$ ipython --no-banner

In [1]: import numpy as np

In [2]: np.set_printoptions(suppress=True, linewidth=200)

In [3]: E = np.load("run7.npy")

In [4]: print(E)
[[-2  1  0  0  0  0]
 [-3  1  0  0  0  0]
 [ 2  0  0  0  0  0]
 [ 0  0 -2  1  0  0]
 [ 0  0 -3  1  0  0]
 [ 0  0  2  0  0  0]
 [ 0  0  0  0 -2  1]
 [ 0  0  0  0 -3  1]
 [ 0  0  0  0  2  0]]

In [5]: other = np.c_[E[:, :2] @ np.array([[2, 3], [-1, 2]]), np.array([0, 0, 3, 3, 0, 3, 2, 2, 2])]

In [6]: print(other)
[[-5 -4  0]
 [-7 -7  0]
 [ 4  6  3]
 [ 0  0  3]
 [ 0  0  0]
 [ 0  0  3]
 [ 0  0  2]
 [ 0  0  2]
 [ 0  0  2]]

In [7]: print(np.round(np.linalg.norm(np.linalg.qr(E)[0].T @ other, axis=0) ** 2 / ((other ** 2).sum(axis=0) + 1e-12), 1))
[1.  1.  0.9]

In [8]: print(np.round(np.linalg.norm(other - E @ np.linalg.lstsq(E, other)[0], axis=0), 1) + 0)
[0.  0.  1.6]

In [9]: print(np.linalg.matrix_rank(np.c_[E, other]))
7

In [10]: other = E[0, 0] * E[1:] - np.outer(E[1:, 0], E[0])

In [11]: print(other)
[[ 0  1  0  0  0  0]
 [ 0 -2  0  0  0  0]
 [ 0  0  4 -2  0  0]
 [ 0  0  6 -2  0  0]
 [ 0  0 -4  0  0  0]
 [ 0  0  0  0  4 -2]
 [ 0  0  0  0  6 -2]
 [ 0  0  0  0 -4  0]]

In [12]: print(E[:, 0] / E[0, 0])
[ 1.   1.5 -1.  -0.  -0.  -0.  -0.  -0.  -0. ]

In [13]: Uu, sig, Vh = np.linalg.svd(other)

In [14]: vecs = Vh[:(sig > 1e-8).sum()]

In [15]: rng = np.random.default_rng(797094)

In [16]: x = other[0] + 3 * other[6] + rng.integers(2) * np.eye(6)[2]

In [17]: print(x)
[ 0.  1.  1.  0. 18. -6.]

In [18]: print(np.diag(vecs.T @ vecs))
[0. 1. 1. 1. 1. 1.]

In [19]: print(round(np.linalg.norm(x - vecs.T @ vecs @ x), 1))
0.0

In [20]: q, R = np.linalg.qr(E)

In [21]: print(np.round(q.T @ q, 1) + 0)
[[1. 0. 0. 0. 0. 0.]
 [0. 1. 0. 0. 0. 0.]
 [0. 0. 1. 0. 0. 0.]
 [0. 0. 0. 1. 0. 0.]
 [0. 0. 0. 0. 1. 0.]
 [0. 0. 0. 0. 0. 1.]]

In [22]: print(np.round(abs(R[0, 0]), 1), round(float(np.linalg.norm(E[:, 0])), 1))
4.1 4.1

In [23]: print(q.round(1) + 0)
[[-0.5  0.6  0.   0.   0.   0. ]
 [-0.7  0.2  0.   0.   0.   0. ]
 [ 0.5  0.8  0.   0.   0.   0. ]
 [ 0.   0.   0.5 -0.6  0.   0. ]
 [ 0.   0.   0.7 -0.2  0.   0. ]
 [ 0.   0.  -0.5 -0.8  0.   0. ]
 [ 0.   0.   0.   0.   0.5 -0.6]
 [ 0.   0.   0.   0.   0.7 -0.2]
 [ 0.   0.   0.   0.  -0.5 -0.8]]

In [24]: print(np.round(np.abs(np.diag(R)), 1))
[4.1 0.7 4.1 0.7 4.1 0.7]

In [25]: K = -2 * np.eye(6) + np.ones((6, 6))

In [26]: print(K)
[[-1.  1.  1.  1.  1.  1.]
 [ 1. -1.  1.  1.  1.  1.]
 [ 1.  1. -1.  1.  1.  1.]
 [ 1.  1.  1. -1.  1.  1.]
 [ 1.  1.  1.  1. -1.  1.]
 [ 1.  1.  1.  1.  1. -1.]]

In [27]: # symmetric

In [28]: print(np.all(np.linalg.eigvalsh(K) > 0))
False

In [29]: print([round(float(np.linalg.det(K[:i, :i])), 2) + 0 for i in range(1, 7)])
[-1.0, 0.0, 4.0, -16.0, 48.0, -128.0]

In [30]: t = np.radians(15)

In [31]: R = np.eye(6)

In [32]: R[4, 4] = R[1, 1] = np.cos(t)

In [33]: R[4, 1], R[1, 4] = -np.sin(t), np.sin(t)

In [34]: print(R.round(1))
[[ 1.   0.   0.   0.   0.   0. ]
 [ 0.   1.   0.   0.   0.3  0. ]
 [ 0.   0.   1.   0.   0.   0. ]
 [ 0.   0.   0.   1.   0.   0. ]
 [ 0.  -0.3  0.   0.   1.   0. ]
 [ 0.   0.   0.   0.   0.   1. ]]

In [35]: other = K @ R.T

In [36]: print(np.allclose(np.linalg.norm(K, axis=1), np.linalg.norm(other, axis=1)))
True

In [37]: print(np.allclose(K @ K.T, other @ other.T))
True

In [38]: print(round(np.linalg.det(R), 1), np.round(np.trace(R), 1))
1.0 5.9

In [39]: print(np.round(np.abs(other - K).max(axis=0), 1))
[0.  0.3 0.  0.  0.3 0. ]

In [40]: ev, vecs = np.linalg.eigh(K)

In [41]: x = np.array([-1, 2, -4, 4, -2, -1])

In [42]: print(np.round(vecs * np.maximum(ev, 0) @ vecs.T, 1))
[[0.7 0.7 0.7 0.7 0.7 0.7]
 [0.7 0.7 0.7 0.7 0.7 0.7]
 [0.7 0.7 0.7 0.7 0.7 0.7]
 [0.7 0.7 0.7 0.7 0.7 0.7]
 [0.7 0.7 0.7 0.7 0.7 0.7]
 [0.7 0.7 0.7 0.7 0.7 0.7]]

In [43]: print((np.sign(vecs[:, -1].round(6)) == np.sign(vecs[0, -1].round(6))).astype(int))
[1 1 1 1 1 1]

In [44]: print(np.fft.fft(K[0]))
[ 4.+0.j -2.+0.j -2.+0.j -2.+0.j -2.+0.j -2.+0.j]

In [45]: print(K @ np.ones(6))
[4. 4. 4. 4. 4. 4.]

In [46]: print(K @ (-1.0) ** np.arange(6))
[-2.  2. -2.  2. -2.  2.]

In [47]: data = np.loadtxt("sample14.csv", delimiter=",")

In [48]: print(data)
[[-1.   0.9 -0.8 -0.8  0.7  0.2 -1.5 -0.1 -0.7 -0.4 -0.6  1.5]
 [ 1.   0.6 -0.5  0.4  0.   1.   2.  -0.5 -1.2  0.2 -0.4  1.6]
 [ 1.  -0.5 -1.2  1.3  0.6 -0.7 -0.1  0.   1.3 -1.   0.1  0. ]
 [ 0.7 -2.5  0.8 -0.6  0.4 -0.7  0.8 -0.7 -0.1 -1.2 -1.1 -0.1]
 [ 3.1 -0.2 -1.5  0.2  0.   0.8 -0.2 -1.8 -1.1 -0.4  1.5 -0.3]
 [ 1.1 -0.9  0.  -0.1  2.  -0.1  0.  -2.  -0.2 -0.3 -1.8  1.4]
 [-1.   0.8  0.2  0.2 -0.4 -1.8  0.3 -0.9  0.5  0.8  0.5 -0.2]
 [ 1.6 -0.2 -0.3  0.1  0.7 -1.2  0.  -1.  -0.5 -0.3  1.1  1.4]
 [-0.4  2.4 -0.2 -1.5 -1.3 -0.2 -0.9 -1.2 -1.3  0.7 -1.4 -1. ]
 [ 0.   0.2  1.7  0.5 -0.8  0.3 -0.2 -1.5 -0.4  0.6 -1.6  1.1]]

In [49]: other = np.array([[0, 6, 0],
    ...:     [1, 0, 3],
    ...:     [3, 1, 1],
    ...:     [2, 7, 5],
    ...:     [1, 4, 6],
    ...:     [0, 2, 3],
    ...:     [6, 7, 9],
    ...:     [0, 8, 8],
    ...:     [3, 4, 8],
    ...:     [6, 0, 7],
    ...:     [8, 2, 1],
    ...:     [1, 7, 5]])

In [50]: print(np.round(np.einsum("ij->j", data), 1))
[ 6.1  0.6 -1.8 -0.3  1.9 -2.4  0.2 -9.7 -3.7 -1.3 -3.7  5.4]

In [51]: print(np.linalg.matrix_rank(np.vstack([data, other.T])))
12

In [52]: t = np.radians(15)

In [53]: R = np.eye(12)

In [54]: R[8, 8] = R[7, 7] = np.cos(t)

In [55]: R[8, 7], R[7, 8] = -np.sin(t), np.sin(t)

In [56]: print(R.round(1))
[[ 1.   0.   0.   0.   0.   0.   0.   0.   0.   0.   0.   0. ]
 [ 0.   1.   0.   0.   0.   0.   0.   0.   0.   0.   0.   0. ]
 [ 0.   0.   1.   0.   0.   0.   0.   0.   0.   0.   0.   0. ]
 [ 0.   0.   0.   1.   0.   0.   0.   0.   0.   0.   0.   0. ]
 [ 0.   0.   0.   0.   1.   0.   0.   0.   0.   0.   0.   0. ]
 [ 0.   0.   0.   0.   0.   1.   0.   0.   0.   0.   0.   0. ]
 [ 0.   0.   0.   0.   0.   0.   1.   0.   0.   0.   0.   0. ]
 [ 0.   0.   0.   0.   0.   0.   0.   1.   0.3  0.   0.   0. ]
 [ 0.   0.   0.   0.   0.   0.   0.  -0.3  1.   0.   0.   0. ]
 [ 0.   0.   0.   0.   0.   0.   0.   0.   0.   1.   0.   0. ]
 [ 0.   0.   0.   0.   0.   0.   0.   0.   0.   0.   1.   0. ]
 [ 0.   0.   0.   0.   0.   0.   0.   0.   0.   0.   0.   1. ]]

In [57]: other = data @ R.T

In [58]: print(round(float(np.linalg.det(R)), 1), np.round(np.trace(R), 1))
1.0 11.9

In [59]: print(other.round(1) + 0)
[[-1.   0.9 -0.8 -0.8  0.7  0.2 -1.5 -0.3 -0.7 -0.4 -0.6  1.5]
 [ 1.   0.6 -0.5  0.4  0.   1.   2.  -0.8 -1.   0.2 -0.4  1.6]
 [ 1.  -0.5 -1.2  1.3  0.6 -0.7 -0.1  0.3  1.3 -1.   0.1  0. ]
 [ 0.7 -2.5  0.8 -0.6  0.4 -0.7  0.8 -0.7  0.1 -1.2 -1.1 -0.1]
 [ 3.1 -0.2 -1.5  0.2  0.   0.8 -0.2 -2.  -0.6 -0.4  1.5 -0.3]
 [ 1.1 -0.9  0.  -0.1  2.  -0.1  0.  -2.   0.3 -0.3 -1.8  1.4]
 [-1.   0.8  0.2  0.2 -0.4 -1.8  0.3 -0.7  0.7  0.8  0.5 -0.2]
 [ 1.6 -0.2 -0.3  0.1  0.7 -1.2  0.  -1.1 -0.2 -0.3  1.1  1.4]
 [-0.4  2.4 -0.2 -1.5 -1.3 -0.2 -0.9 -1.5 -0.9  0.7 -1.4 -1. ]
 [ 0.   0.2  1.7  0.5 -0.8  0.3 -0.2 -1.6  0.   0.6 -1.6  1.1]]

In [60]: print(np.round(np.linalg.svd(data, compute_uv=False), 1), np.round(np.linalg.svd(other, compute_uv=False), 1))
[6.  5.  4.5 3.3 3.2 2.9 2.  1.9 1.2 0.7] [6.  5.  4.5 3.3 3.2 2.9 2.  1.9 1.2 0.7]

In [61]: print(np.allclose(np.linalg.norm(data, axis=1), np.linalg.norm(other, axis=1)))
True

In [62]: print(np.round(np.abs(other - data).max(axis=0), 1))
[0.  0.  0.  0.  0.  0.  0.  0.3 0.5 0.  0.  0. ]
